In [1]: import numpy as np

In [2]: np.set_printoptions(precision=2, suppress=True, linewidth=120, sign=" ")

In [3]: def rnd(a):
   ...:     return np.round(a, 2) + 0
   ...: 

In [4]: E = np.load("layer1.npy")

In [5]: E
Out[5]: 
array([[ 0,  0,  0,  0,  1],
       [ 0,  0,  1,  0,  0],
       [ 0,  0,  0,  1,  0],
       [ 0,  1,  0,  0,  0],
       [ 1,  0,  0,  0,  0]])

In [6]: np.allclose(E, E.T)
Out[6]: False

In [7]: rnd(np.abs(np.linalg.eigvals(E)).max())
Out[7]: np.float64(1.0)

In [8]: np.linalg.matrix_power(E, 3)
Out[8]: 
array([[ 0,  0,  0,  0,  1],
       [ 0,  1,  0,  0,  0],
       [ 0,  0,  1,  0,  0],
       [ 0,  0,  0,  1,  0],
       [ 1,  0,  0,  0,  0]])

In [9]: rnd(np.linalg.det(E))
Out[9]: np.float64(-1.0)

In [10]: np.allclose(E @ E.T, E.T @ E)
Out[10]: True

In [11]: E.inv()
---------------------------------------------------------------------------
AttributeError                            Traceback (most recent call last)
Cell In[11], line 1
----> 1 E.inv()

AttributeError: 'numpy.ndarray' object has no attribute 'inv'

In [12]: (E + E.T) / 2
Out[12]: 
array([[ 0. ,  0. ,  0. ,  0. ,  1. ],
       [ 0. ,  0. ,  0.5,  0.5,  0. ],
       [ 0. ,  0.5,  0. ,  0.5,  0. ],
       [ 0. ,  0.5,  0.5,  0. ,  0. ],
       [ 1. ,  0. ,  0. ,  0. ,  0. ]])

In [13]: rnd(np.sort(np.abs(np.linalg.eigvals(E))))
Out[13]: array([ 1.,  1.,  1.,  1.,  1.])

In [14]: E @ np.ones(5)
Out[14]: array([ 1.,  1.,  1.,  1.,  1.])

In [15]: rnd(np.sort(np.abs(np.linalg.eigvals(E)))[::-1])
Out[15]: array([ 1.,  1.,  1.,  1.,  1.])

In [16]: pr = np.eye(5)[0]

In [17]: for _ in range(6):
    ...:     pr = pr @ E
    ...:     print(pr.round(2))
    ...: 
[ 0.  0.  0.  0.  1.]
[ 1.  0.  0.  0.  0.]
[ 0.  0.  0.  0.  1.]
[ 1.  0.  0.  0.  0.]
[ 0.  0.  0.  0.  1.]
[ 1.  0.  0.  0.  0.]

In [18]: rng = np.random.default_rng(5709)

In [19]: lab = rng.permutation(5)

In [20]: lab
Out[20]: array([ 4,  3,  2,  0,  1])

In [21]: M2 = E[lab][:, lab]

In [22]: M2
Out[22]: 
array([[ 0,  0,  0,  1,  0],
       [ 0,  0,  0,  0,  1],
       [ 0,  1,  0,  0,  0],
       [ 1,  0,  0,  0,  0],
       [ 0,  0,  1,  0,  0]])

In [23]: rnd(np.sort(np.abs(np.linalg.eigvals(M2))))
Out[23]: array([ 1.,  1.,  1.,  1.,  1.])

In [24]: K = np.loadtxt("case4.csv", delimiter=",")

In [25]: K
Out[25]: 
array([[ 0.,  0.,  2.,  0.],
       [ 0.,  1.,  0.,  0.],
       [ 0.,  0.,  0.,  0.],
       [ 0.,  0.,  0.,  1.]])

In [26]: rnd(np.linalg.pinv(K))
Out[26]: 
array([[ 0. ,  0. ,  0. ,  0. ],
       [ 0. ,  1. ,  0. ,  0. ],
       [ 0.5,  0. ,  0. ,  0. ],
       [ 0. ,  0. ,  0. ,  1. ]])

In [27]: x0 = np.array([-2, 2, 3, 0])

In [28]: np.einsum("ij,j->i", K, x0)
Out[28]: array([ 6.,  2.,  0.,  0.])

In [29]: np.sign((K @ x0).round(6))
Out[29]: array([ 1.,  1.,  0.,  0.])

In [30]: K @ x0
Out[30]: array([ 6.,  2.,  0.,  0.])

In [31]: K @ K
Out[31]: 
array([[ 0.,  0.,  0.,  0.],
       [ 0.,  1.,  0.,  0.],
       [ 0.,  0.,  0.,  0.],
       [ 0.,  0.,  0.,  1.]])

In [32]: rnd(np.sort(np.linalg.eigvals(K).real))
Out[32]: array([ 0.,  0.,  1.,  1.])

In [33]: (K != 0).astype(int)
Out[33]: 
array([[ 0,  0,  1,  0],
       [ 0,  1,  0,  0],
       [ 0,  0,  0,  0],
       [ 0,  0,  0,  1]])

In [34]: rnd(np.trace(np.linalg.pinv(K) @ K))
Out[34]: np.float64(3.0)

In [35]: lab = rng.integers(0, 2, 11)

In [36]: feats = (lab[:, None] == lab) * -2 + np.eye(11)

In [37]: feats
Out[37]: 
array([[-1., -2., -2., -2., -2., -2.,  0., -2.,  0., -2., -2.],
       [-2., -1., -2., -2., -2., -2.,  0., -2.,  0., -2., -2.],
       [-2., -2., -1., -2., -2., -2.,  0., -2.,  0., -2., -2.],
       [-2., -2., -2., -1., -2., -2.,  0., -2.,  0., -2., -2.],
       [-2., -2., -2., -2., -1., -2.,  0., -2.,  0., -2., -2.],
       [-2., -2., -2., -2., -2., -1.,  0., -2.,  0., -2., -2.],
       [ 0.,  0.,  0.,  0.,  0.,  0., -1.,  0., -2.,  0.,  0.],
       [-2., -2., -2., -2., -2., -2.,  0., -1.,  0., -2., -2.],
       [ 0.,  0.,  0.,  0.,  0.,  0., -2.,  0., -1.,  0.,  0.],
       [-2., -2., -2., -2., -2., -2.,  0., -2.,  0., -1., -2.],
       [-2., -2., -2., -2., -2., -2.,  0., -2.,  0., -2., -1.]])

In [38]: f = np.array([-5, 3, 0, -4, 4, 1, -3, -1, -1, 1, -1])

In [39]: M2 = feats + np.outer(f, np.eye(11)[4])

In [40]: rnd(np.linalg.det(M2) / np.linalg.det(feats)), rnd(1 + np.linalg.solve(feats, f)[4])
Out[40]: (np.float64(5.24), np.float64(5.24))
